>>> import numpy as np
>>> from numpy import linalg as LA
>>> np.set_printoptions(precision=2, suppress=True, linewidth=160)
>>> F = np.load("w.npy")
>>> F
array([[ 0,  1, -2],
       [ 0,  0, -1],
       [ 0,  0,  0]])
>>> left, s, vt = LA.svd(F)
>>> np.argmax(s[:-1] / (s[1:] + 1e-6)) + 1
np.int64(2)
>>> s
array([2.41, 0.41, 0.  ])
>>> Y = left[:, :2] @ np.diag(s[:2]) @ vt[:2]
>>> np.round(LA.norm(F - Y, 2), 2), s[2]
(np.float64(0.0), np.float64(0.0))
>>> LA.matrix_rank(Y)
np.int64(2)
>>> Y.round(2) + 0
array([[ 0.,  1., -2.],
       [ 0.,  0., -1.],
       [ 0.,  0.,  0.]])
>>> [int(LA.matrix_rank(LA.matrix_power(F, p))) for p in range(1, 4)]
[2, 1, 0]
>>> np.prod(np.diag(F)), round(float(LA.det(F)), 2)
(np.int64(0), 0.0)
>>> LA.matrix_power(F - np.diag(np.diag(F)), 3)
array([[0, 0, 0],
       [0, 0, 0],
       [0, 0, 0]])
>>> F @ F
array([[ 0,  0, -1],
       [ 0,  0,  0],
       [ 0,  0,  0]])
>>> rng = np.random.default_rng(57379)
>>> idx = rng.permutation(3)
>>> idx
array([0, 1, 2])
>>> Y = F[idx][:, idx]
>>> np.trace(Y)
np.int64(0)
>>> np.diag(Y)
array([0, 0, 0])
>>> np.round(LA.det(Y), 2), np.round(LA.det(F[idx]), 2)
(np.float64(0.0), np.float64(0.0))
>>> m1 = np.load("data.npy")
>>> m1
array([[0, 0, 5, 6, 2],
       [5, 3, 7, 6, 9],
       [6, 9, 5, 6, 2],
       [4, 6, 1, 4, 7],
       [2, 5, 2, 0, 2]])
>>> w1 = np.array([[3, 5, 1, 0, 1],
...     [2, 5, 2, 5, 4],
...     [3, 4, 2, 0, 1],
...     [2, 4, 0, 3, 5],
...     [1, 1, 5, 3, 1]])
>>> coef = np.array([1, 3, 4, 1, 0])
>>> act = np.maximum(m1 @ w1 + coef, 0)
>>> (act > 0).mean(axis=0)
array([1., 1., 1., 1., 1.])
>>> (act > 0).astype(int)
array([[1, 1, 1, 1, 1],
       [1, 1, 1, 1, 1],
       [1, 1, 1, 1, 1],
       [1, 1, 1, 1, 1],
       [1, 1, 1, 1, 1]])
>>> act
array([[ 30,  49,  24,  25,  37],
       [ 64, 104,  74,  61,  63],
       [ 66, 124,  48,  70,  79],
       [ 43,  80,  57,  64,  56],
       [ 25,  48,  30,  32,  26]])
>>> W2 = np.array([[-1, 3, 2], [2, 1, -2], [2, -1, 1], [2, 3, -2], [-1, -2, -1]])
>>> w1 @ W2
array([[  8,  11,  -4],
       [ 18,  16, -18],
       [  8,   9,  -1],
       [  7,   9, -15],
       [ 16,   6,  -2]])
>>> (act @ W2).round(6).argmax(axis=1)
array([0, 0, 0, 0, 0])
>>> f = np.array([3, 2])
>>> np.convolve(act[2], f)
array([198, 504, 392, 306, 377, 158])
>>> np.correlate(act[2], act[1], "full")
array([ 4158, 11838, 15472, 23378, 29919, 22927, 16198, 12696,  5056])
>>> round(float(LA.det(m1[::-1])), 2)
4584.0
>>> np.kron(np.eye(2, dtype=int), m1)
array([[0, 0, 5, 6, 2, 0, 0, 0, 0, 0],
       [5, 3, 7, 6, 9, 0, 0, 0, 0, 0],
       [6, 9, 5, 6, 2, 0, 0, 0, 0, 0],
       [4, 6, 1, 4, 7, 0, 0, 0, 0, 0],
       [2, 5, 2, 0, 2, 0, 0, 0, 0, 0],
       [0, 0, 0, 0, 0, 0, 0, 5, 6, 2],
       [0, 0, 0, 0, 0, 5, 3, 7, 6, 9],
       [0, 0, 0, 0, 0, 6, 9, 5, 6, 2],
       [0, 0, 0, 0, 0, 4, 6, 1, 4, 7],
       [0, 0, 0, 0, 0, 2, 5, 2, 0, 2]])
>>> round(float(LA.det(m1.T)), 2)
4584.0
>>> np.round(LA.det(2 * m1), 2), round(float(LA.det(m1)), 2)
(np.float64(146688.0), 4584.0)
>>> np.round(LA.eigvals(m1).sum().real, 2)
np.float64(14.0)
>>> np.poly(m1)
array([    1.,   -14.,  -141.,   -74., -1164., -4584.])
>>> data = np.eye(5, dtype=int)[rng.permutation(5)] * np.array([5, 6, 8, 2, 9])
>>> data
array([[0, 0, 8, 0, 0],
       [0, 0, 0, 0, 9],
       [0, 0, 0, 2, 0],
       [5, 0, 0, 0, 0],
       [0, 6, 0, 0, 0]])
>>> # 2 groups of indices that never mix
>>> Q = data.astype(float).copy()
>>> for j in range(5):
...     Q[:, j] -= Q[:, :j] @ (Q[:, :j].T @ Q[:, j])
...     Q[:, j] /= LA.norm(Q[:, j])
... 
>>> Q
array([[0., 0., 1., 0., 0.],
       [0., 0., 0., 0., 1.],
       [0., 0., 0., 1., 0.],
       [1., 0., 0., 0., 0.],
       [0., 1., 0., 0., 0.]])
>>> Q.T @ Q
array([[1., 0., 0., 0., 0.],
       [0., 1., 0., 0., 0.],
       [0., 0., 1., 0., 0.],
       [0., 0., 0., 1., 0.],
       [0., 0., 0., 0., 1.]])
>>> W0 = np.array([[1.0, -3.0, 9.0, 0.0, 0.0, 0.0],
...     [-1.0, 7.0, 5.0, 0.0, 0.0, 0.0],
...     [-2.0, 8.0, 6.0, 0.0, 0.0, 0.0],
...     [0.0, 0.0, 0.0, 1.0, 1.0, 3.0],
...     [0.0, 0.0, 0.0, 0.0, 1.0, -2.0],
...     [0.0, 0.0, 0.0, 2.0, 2.0, -3.0]])
>>> W0
array([[ 1., -3.,  9.,  0.,  0.,  0.],
       [-1.,  7.,  5.,  0.,  0.,  0.],
       [-2.,  8.,  6.,  0.,  0.,  0.],
       [ 0.,  0.,  0.,  1.,  1.,  3.],
       [ 0.,  0.,  0.,  0.,  1., -2.],
       [ 0.,  0.,  0.,  2.,  2., -3.]])
>>> G = data.T @ data
>>> LA.matrix_rank(G)
np.int64(5)
>>> G
array([[25,  0,  0,  0,  0],
       [ 0, 36,  0,  0,  0],
       [ 0,  0, 64,  0,  0],
       [ 0,  0,  0,  4,  0],
       [ 0,  0,  0,  0, 81]])
>>> LA.eigvalsh(G)[::-1]
array([81., 64., 36., 25.,  4.])
>>> np.trace(G), (data ** 2).sum()
(np.int64(210), np.int64(210))
>>> round(float(np.trace(LA.pinv(F) @ F)), 2)
2.0
>>> np.abs(np.diag(LA.qr(F)[1])) > 1e-9
array([False, False, False])
>>> LA.lstsq(F[:-1].T, F[-1])[2]
np.int32(2)
>>> M = np.loadtxt("out18.csv", delimiter=",")
>>> M
array([[ 2.,  3.,  4.,  5.,  6.],
       [ 7.,  8.,  9., 10., 11.],
       [12., 13., 14., 15., 16.],
       [17., 18., 19., 20., 21.],
       [22., 23., 24., 25., 26.]])
>>> np.abs(np.diag(LA.qr(M)[1])) > 1e-9
array([ True,  True, False, False, False])
>>> np.unique(M.round(6), axis=0).shape
(5, 5)
>>> LA.cond(M) > 100
np.True_
>>> idx = rng.permutation(5)
>>> idx
array([1, 2, 0, 4, 3])
>>> Y = M[idx][:, idx]
>>> np.trace(Y)
np.float64(70.0)
>>> np.round(LA.det(Y), 2), round(float(LA.det(M[idx])), 2)
(np.float64(-0.0), 0.0)
>>> left, s, vt = LA.svd(M)
>>> s.round(2) + 0
array([78.68,  3.18,  0.  ,  0.  ,  0.  ])
>>> Y = left[:, :2] @ np.diag(s[:2]) @ vt[:2]
>>> Y
array([[ 2.,  3.,  4.,  5.,  6.],
       [ 7.,  8.,  9., 10., 11.],
       [12., 13., 14., 15., 16.],
       [17., 18., 19., 20., 21.],
       [22., 23., 24., 25., 26.]])
>>> LA.matrix_rank(M, rtol=0.05)
np.int64(1)
>>> round(float(LA.norm(M - Y, 2)), 2), np.round(s[2], 2)
(0.0, np.float64(0.0))
>>> np.round(LA.norm(M - Y) / LA.norm(M), 2)
np.float64(0.0)
>>> r = LA.matrix_rank(M)
>>> r
np.int64(2)
>>> null = LA.svd(M)[2][r:].T
>>> np.allclose(M @ null, 0)
True
>>> mat = np.array([[-3, 2, -8, -8, 8, 7],
...     [1, 4, -6, 2, -2, 5],
...     [-4, -2, -2, -10, 10, 2]])
>>> left, s, vt = LA.svd(mat)
>>> np.argmax(s[:-1] / (s[1:] + 1e-6)) + 1
np.int64(2)
>>> Y = left[:, :2] @ np.diag(s[:2]) @ vt[:2]
>>> np.round(np.abs(mat - Y).max(), 2)
np.float64(0.0)
>>> round(LA.norm(mat - Y, 2), 2), round(float(s[2]), 2)
(np.float64(0.0), 0.0)
>>> left, s, vt = LA.svd(mat, full_matrices=False)
>>> s.round(2) + 0
array([20.99, 11.29,  0.  ])
>>> np.round(left.T @ left, 2) + 0
array([[1., 0., 0.],
       [0., 1., 0.],
       [0., 0., 1.]])
>>> np.round(left.T @ mat @ vt.T, 2) + 0
array([[20.99,  0.  ,  0.  ],
       [ 0.  , 11.29,  0.  ],
       [ 0.  ,  0.  ,  0.  ]])
>>> (s > 1e-8).sum()
np.int64(2)
>>> np.abs(left[:, 0]).round(6).argmax()
np.int64(0)
>>> A = np.loadtxt("m.csv", delimiter=",")
>>> A
array([[-2.3, -1.7,  0.7],
       [ 0.8, -2. ,  0.9],
       [ 0.6, -0.4,  0.5],
       [ 0.7,  0.4,  0.7]])
>>> proj = A @ LA.solve(A.T @ A, A.T)
>>> proj @ A[:, 0]
array([-2.3,  0.8,  0.6,  0.7])
>>> LA.matrix_rank(np.eye(4) - proj)
np.int64(1)
>>> w1 = np.array([[2, 3, 1, 3, 1, 2], [2, 2, 3, 3, 0, 2], [0, 1, 1, 0, 2, 2]])
>>> coef = np.array([-2, 1, 6, -7, -7, -9])
>>> act = np.maximum(A @ w1 + coef, 0)
>>> (act > 0).mean(axis=0)
array([0.25, 0.75, 0.75, 0.  , 0.  , 0.  ])
>>> W2 = np.array([[4, 1], [1, 1], [1, 3], [-1, -3], [-4, -3], [1, 5]])
>>> act @ W2
array([[ 0. ,  0. ],
       [ 2. ,  5.4],
       [ 8.4, 20.2],
       [14. , 30.6]])
>>> (act @ W2).round(6).argmax(axis=1)
array([0, 1, 1, 1])
>>> f = np.array([1, 2, 3, 0, 2])
>>> J = f[np.abs(np.subtract.outer(np.arange(5), np.arange(5)))]
>>> J
array([[1, 2, 3, 0, 2],
       [2, 1, 2, 3, 0],
       [3, 2, 1, 2, 3],
       [0, 3, 2, 1, 2],
       [2, 0, 3, 2, 1]])
>>> f, r1 = J[4], J[0]
>>> f @ r1
np.int64(13)
>>> p = (f @ r1) / (f @ f) * f
>>> LA.matrix_rank(np.outer(f, r1))
np.int64(1)
>>> np.round(LA.norm(f + r1) ** 2 + LA.norm(f - r1) ** 2, 2)
np.float64(72.0)
